In [1]: import numpy as np

In [2]: import numpy.linalg as la

In [3]: np.set_printoptions(precision=2, suppress=True, linewidth=120)

In [4]: def tidy(a):
   ...:     return np.round(a, 2) + 0
   ...: 

In [5]: data = np.load("a.npy")

In [6]: print(tidy(data))
[[ 0.04 -0.01  0.13  0.13  0.01]
 [-0.01  0.   -0.04 -0.04  0.  ]
 [ 0.13 -0.04  0.48  0.48  0.04]
 [ 0.13 -0.04  0.48  0.48  0.04]
 [ 0.01  0.    0.04  0.04  0.  ]]

In [7]: Uu, sigma, Vt = la.svd(data)

In [8]: evecs = Vt[:(sigma > 1e-8).sum()]

In [9]: rng = np.random.default_rng(17801)

In [10]: vec = data[3] + -2 * data[4] + rng.integers(2) * np.eye(5)[1]

In [11]: print(tidy(vec))
[0.11 0.96 0.39 0.39 0.04]

In [12]: tidy(np.diag(evecs.T @ evecs))
Out[12]: array([0.04, 0.  , 0.48, 0.48, 0.  ])

In [13]: tidy(la.norm(vec - evecs.T @ evecs @ vec))
Out[13]: np.float64(1.0)

In [14]: np.allclose(evecs.T @ evecs @ vec, vec)
Out[14]: False

In [15]: f, r1 = data[1], data[4]

In [16]: tidy(f @ f)
Out[16]: np.float64(0.0)

In [17]: tidy(f @ r1)
Out[17]: np.float64(0.0)

In [18]: p = (f @ r1) / (f @ f) * f

In [19]: print(tidy(np.outer(f, r1)))
[[0. 0. 0. 0. 0.]
 [0. 0. 0. 0. 0.]
 [0. 0. 0. 0. 0.]
 [0. 0. 0. 0. 0.]
 [0. 0. 0. 0. 0.]]

In [20]: print((r1 - p) @ f)
0.0

In [21]: print(r1 - p)
[0. 0. 0. 0. 0.]

In [22]: X = np.load("out17.npy")

In [23]: X
Out[23]: 
array([[ 1, -1,  1, -1],
       [ 1,  0,  0,  0],
       [ 1,  1,  1,  1],
       [ 1,  2,  4,  8],
       [ 1,  3,  9, 27]])

In [24]: vec = np.array([2, 1, 2, 3])

In [25]: print(X @ np.eye(4)[2])
[1. 0. 1. 4. 9.]

In [26]: X @ vec
Out[26]: array([  0,   2,   8,  36, 104])

In [27]: np.sign((X @ vec).round(6))
Out[27]: array([0, 1, 1, 1, 1])

In [28]: X @ np.ones(4)
Out[28]: array([ 0.,  1.,  4., 15., 40.])

In [29]: other = np.array([[3, 2], [-3, 0], [3, -2], [-2, 0]])

In [30]: np.einsum("ij->j", X)
Out[30]: array([ 5,  5, 15, 35])
